$ ipython --no-banner

In [1]: import numpy as np

In [2]: np.set_printoptions(suppress=True, linewidth=200)

In [3]: def rd(a):
   ...:     return np.round(a, 2) + 0
   ...: 

In [4]: W0 = np.load("arr.npy")

In [5]: W0
Out[5]: 
array([[ 3,  5,  0,  0,  0,  0],
       [ 4,  0,  0,  0,  0,  0],
       [-3, -3,  0,  0,  0,  0],
       [ 0,  0,  3,  5,  0,  0],
       [ 0,  0,  4,  0,  0,  0],
       [ 0,  0, -3, -3,  0,  0],
       [ 0,  0,  0,  0,  3,  5],
       [ 0,  0,  0,  0,  4,  0],
       [ 0,  0,  0,  0, -3, -3]])

In [6]: proj = W0 @ np.linalg.solve(W0.T @ W0, W0.T)

In [7]: np.linalg.matrix_rank(np.eye(9) - proj)
Out[7]: np.int64(3)

In [8]: W0 @ W0
Traceback (most recent call last):
  Cell In[8], line 1
    W0 @ W0
ValueError: matmul: Input operand 1 has a mismatch in its core dimension 0, with gufunc signature (n?,k),(k,m?)->(n?,m?) (size 9 is different from 6)


In [9]: C2 = W0.T @ W0

In [10]: C2
Out[10]: 
array([[34, 24,  0,  0,  0,  0],
       [24, 34,  0,  0,  0,  0],
       [ 0,  0, 34, 24,  0,  0],
       [ 0,  0, 24, 34,  0,  0],
       [ 0,  0,  0,  0, 34, 24],
       [ 0,  0,  0,  0, 24, 34]])

In [11]: np.trace(C2), (W0 ** 2).sum()
Out[11]: (np.int64(204), np.int64(204))

In [12]: rd(np.linalg.svd(W0, compute_uv=False) ** 2)
Out[12]: array([58., 58., 58., 10., 10., 10.])

In [13]: vec = np.array([0, 9, 9, 3, 4, 4])

In [14]: target = W0 @ vec

In [15]: coef, lr = np.zeros(6), 1 / np.linalg.norm(W0, 2) ** 2

In [16]: for i in range(20):
    ...:     coef -= lr * W0.T @ (W0 @ coef - target)
    ...:     if i % 5 == 0: print(i, round(np.linalg.norm(W0 @ coef - target), 2))
    ...: 
0 20.02
5 7.77
10 3.02
15 1.17

In [17]: rd(np.linalg.cond(W0))
Out[17]: np.float64(2.41)

In [18]: out = np.c_[W0[:, :4] @ np.array([[-3, 1, -1, 3], [-3, -2, -2, 3], [0, -3, -3, 3], [-1, -2, 1, 1]]), np.array([-3, 2, 0, -2, -1, -1, 2, -2, -2])]

In [19]: out
Out[19]: 
array([[-24,  -7, -13,  24,  -3],
       [-12,   4,  -4,  12,   2],
       [ 18,   3,   9, -18,   0],
       [ -5, -19,  -4,  14,  -2],
       [  0, -12, -12,  12,  -1],
       [  3,  15,   6, -12,  -1],
       [  0,   0,   0,   0,   2],
       [  0,   0,   0,   0,  -2],
       [  0,   0,   0,   0,  -2]])

In [20]: rd(np.linalg.norm(out - W0 @ np.linalg.lstsq(W0, out)[0], axis=0))
Out[20]: array([0.  , 0.  , 0.  , 0.  , 2.58])

In [21]: rd(np.linalg.norm(np.linalg.qr(W0)[0].T @ out, axis=0) ** 2 / ((out ** 2).sum(axis=0) + 1e-12))
Out[21]: array([1.  , 1.  , 1.  , 1.  , 0.79])

In [22]: np.linalg.matrix_rank(out)
Out[22]: np.int64(5)
